$ ipython --no-banner

In [1]: import numpy as np

In [2]: np.set_printoptions(precision=4, suppress=True, linewidth=100)

In [3]: tidy = lambda a: np.round(a, 4) + 0

In [4]: arr = np.load("case10.npy")

In [5]: arr
Out[5]: 
array([[ 0, 18, 27],
       [ 0,  6,  9],
       [ 0, -2, -3],
       [ 0,  2,  3]])

In [6]: rank = np.linalg.matrix_rank(arr)

In [7]: rank
Out[7]: np.int64(1)

In [8]: ns = np.linalg.svd(arr)[2][rank:].T

In [9]: [int(np.linalg.matrix_rank(np.delete(arr, i, axis=0))) for i in range(4)]
Out[9]: [1, 1, 1, 1]

In [10]: np.linalg.matrix_rank(arr.T @ arr), np.linalg.matrix_rank(arr @ arr.T)
Out[10]: (np.int64(1), np.int64(1))

In [11]: [int(np.linalg.matrix_rank(arr[:, :j + 1])) for j in range(3)]
Out[11]: [0, 1, 1]

In [12]: [int(np.linalg.matrix_rank(arr[:i])) for i in range(1, len(arr) + 1)]
Out[12]: [1, 1, 1, 1]

In [13]: ns.shape
Out[13]: (3, 2)

In [14]: tidy(np.linalg.norm(arr) ** 2 / np.linalg.norm(arr, 2) ** 2)
Out[14]: np.float64(1.0)

In [15]: tidy(np.linalg.norm(arr, axis=0))
Out[15]: array([ 0.    , 19.1833, 28.775 ])

In [16]: tidy(np.linalg.norm(arr[2], 1)), tidy(np.linalg.norm(arr[2], np.inf))
Out[16]: (np.float64(5.0), np.float64(3.0))

In [17]: tidy(np.linalg.norm(arr, 2))
Out[17]: np.float64(34.5832)

In [18]: f = np.array([2, 2, 0, 0])

In [19]: v = np.array([-3, -1, 1])

In [20]: A = np.outer(f, v)

In [21]: A
Out[21]: 
array([[-6, -2,  2],
       [-6, -2,  2],
       [ 0,  0,  0],
       [ 0,  0,  0]])

In [22]: rank = np.linalg.matrix_rank(A)

In [23]: rank
Out[23]: np.int64(1)

In [24]: ns = np.linalg.svd(A)[2][rank:].T

In [25]: tidy(A @ ns)
Out[25]: 
array([[0., 0.],
       [0., 0.],
       [0., 0.],
       [0., 0.]])

In [26]: tidy(ns @ ns.T)
Out[26]: 
array([[ 0.1818, -0.2727,  0.2727],
       [-0.2727,  0.9091,  0.0909],
       [ 0.2727,  0.0909,  0.9091]])

In [27]: np.allclose(A @ ns, 0)
Out[27]: True

In [28]: [int(np.linalg.matrix_rank(A[:, :j + 1])) for j in range(3)]
Out[28]: [1, 1, 1]
